$ python3 -q
>>> import numpy as np
>>> np.set_printoptions(precision=3, suppress=True, linewidth=200)
>>> def rnd(a):
...     return np.round(a, 3) + 0
... 
>>> E = 3 * np.eye(3) + np.eye(3, k=1)
>>> E
array([[3., 1., 0.],
       [0., 3., 1.],
       [0., 0., 3.]])
>>> Q = E.astype(float).copy()
>>> for j in range(3):
...     Q[:, j] -= Q[:, :j] @ (Q[:, :j].T @ Q[:, j])
...     Q[:, j] /= np.linalg.norm(Q[:, j])
... 
>>> Q
array([[1., 0., 0.],
       [0., 1., 0.],
       [0., 0., 1.]])
>>> E @ E
array([[9., 6., 1.],
       [0., 9., 6.],
       [0., 0., 9.]])
>>> np.prod(np.diag(E)), rnd(np.linalg.det(E))
(np.float64(27.0), np.float64(27.0))
>>> np.linalg.matrix_rank(E - E[0, 0] * np.eye(3))
np.int64(2)
>>> rng = np.random.default_rng(809803)
>>> labels = rng.permutation(3)
>>> labels
array([2, 0, 1])
>>> Y = E[labels][:, labels]
>>> rnd(np.linalg.det(Y)), rnd(np.linalg.det(E[labels]))
(np.float64(27.0), np.float64(27.0))
>>> np.allclose(Y, E)
False
>>> Y
array([[3., 0., 0.],
       [0., 3., 1.],
       [1., 0., 3.]])
>>> rnd(np.sort(np.abs(np.linalg.eigvals(Y))))
array([3., 3., 3.])
>>> A = np.load("data.npy")
>>> A
array([[ 1.601, -0.869,  1.168,  0.81 ],
       [ 0.411,  0.105,  0.835,  1.047],
       [-1.887,  0.892, -2.731, -2.629]])
>>> np.zeros(3, 4)
Traceback (most recent call last):
  File "<python-input-21>", line 1, in <module>
    np.zeros(3, 4)
    ~~~~~~~~^^^^^^
TypeError: Cannot interpret '4' as a data type
>>> np.unravel_index(np.abs(A).argmax(), A.shape)
(np.int64(2), np.int64(2))
>>> rnd(A.sum(axis=1))
array([ 2.71 ,  2.398, -6.355])
>>> np.count_nonzero(A)
np.int64(12)
>>> rnd(np.linalg.norm(A))
np.float64(5.103)
>>> rnd(A - A[0])
array([[ 0.   ,  0.   ,  0.   ,  0.   ],
       [-1.19 ,  0.974, -0.333,  0.237],
       [-3.488,  1.761, -3.899, -3.439]])
>>> w1 = np.array([[4, 4, 3, 2], [0, -2, 3, 2], [-2, -1, -3, 5], [-5, -4, 5, 1]])
>>> coef = np.array([1, 3, 1, 2])
>>> hid = np.maximum(A @ w1 + coef, 0)
>>> rnd((hid > 0).mean(axis=0))
array([0.667, 0.667, 0.667, 0.667])
>>> Z = np.array([[0, 0], [-2, -2], [-1, -2], [-1, 2]])
>>> rnd(hid @ Z)
array([[-27.324,  -0.724],
       [-13.532,   5.952],
       [-13.83 , -13.83 ]])
